$ ipython --no-banner

In [1]: import numpy as np

In [2]: from numpy import linalg as LA

In [3]: np.set_printoptions(precision=2, suppress=True, linewidth=160)

In [4]: X = np.load("mat.npy")

In [5]: X
Out[5]: 
array([[ 0, -2, -1, -1,  2,  1, -1,  2],
       [ 0,  0, -2,  2,  2,  1,  1, -2],
       [ 0,  0,  0, -1,  2, -1,  2,  1],
       [ 0,  0,  0,  0, -2, -1,  2, -1],
       [ 0,  0,  0,  0,  0, -2, -1,  2],
       [ 0,  0,  0,  0,  0,  0, -2, -1],
       [ 0,  0,  0,  0,  0,  0,  0,  0],
       [ 0,  0,  0,  0,  0,  0,  0,  0]])

In [6]: round(LA.norm(X, 2) / LA.norm(X), 2)
Out[6]: np.float64(0.6)

In [7]: np.argsort(-LA.norm(X, axis=0).round(6), kind="stable")[:3]
Out[7]: array([4, 6, 7])

In [8]: [round(float(x), 2) for x in LA.svd(X, compute_uv=False)[:3]]
Out[8]: [4.97, 4.62, 3.81]

In [9]: LA.matrix_rank(X, rtol=0.1)
Out[9]: np.int64(6)

In [10]: LA.lstsq(X[:-1].T, X[-1])[2]
Out[10]: np.int32(6)

In [11]: np.unique(X.round(6), axis=0).shape
Out[11]: (7, 8)

In [12]: np.round(X @ LA.pinv(X) @ X, 2) + 0
Out[12]: 
array([[ 0., -2., -1., -1.,  2.,  1., -1.,  2.],
       [ 0.,  0., -2.,  2.,  2.,  1.,  1., -2.],
       [ 0.,  0.,  0., -1.,  2., -1.,  2.,  1.],
       [ 0.,  0.,  0.,  0., -2., -1.,  2., -1.],
       [ 0.,  0.,  0.,  0.,  0., -2., -1.,  2.],
       [ 0.,  0.,  0.,  0.,  0.,  0., -2., -1.],
       [ 0.,  0.,  0.,  0.,  0.,  0.,  0.,  0.],
       [ 0.,  0.,  0.,  0.,  0.,  0.,  0.,  0.]])

In [13]: K = np.tril(np.array([[-1, 2, 3], [2, 3, 1], [1, -1, -3]]), -1) + np.eye(3, dtype=int)

In [14]: K
Out[14]: 
array([[ 1,  0,  0],
       [ 2,  1,  0],
       [ 1, -1,  1]])

In [15]: vec = np.array([1, 1, 6])

In [16]: rhs = K @ vec

In [17]: rhs
Out[17]: array([1, 3, 6])

In [18]: LA.solve(K, -3 * rhs)
Out[18]: array([ -3.,  -3., -18.])

In [19]: np.round(LA.solve(K, K[:, 1]), 2) + 0
Out[19]: array([0., 1., 0.])
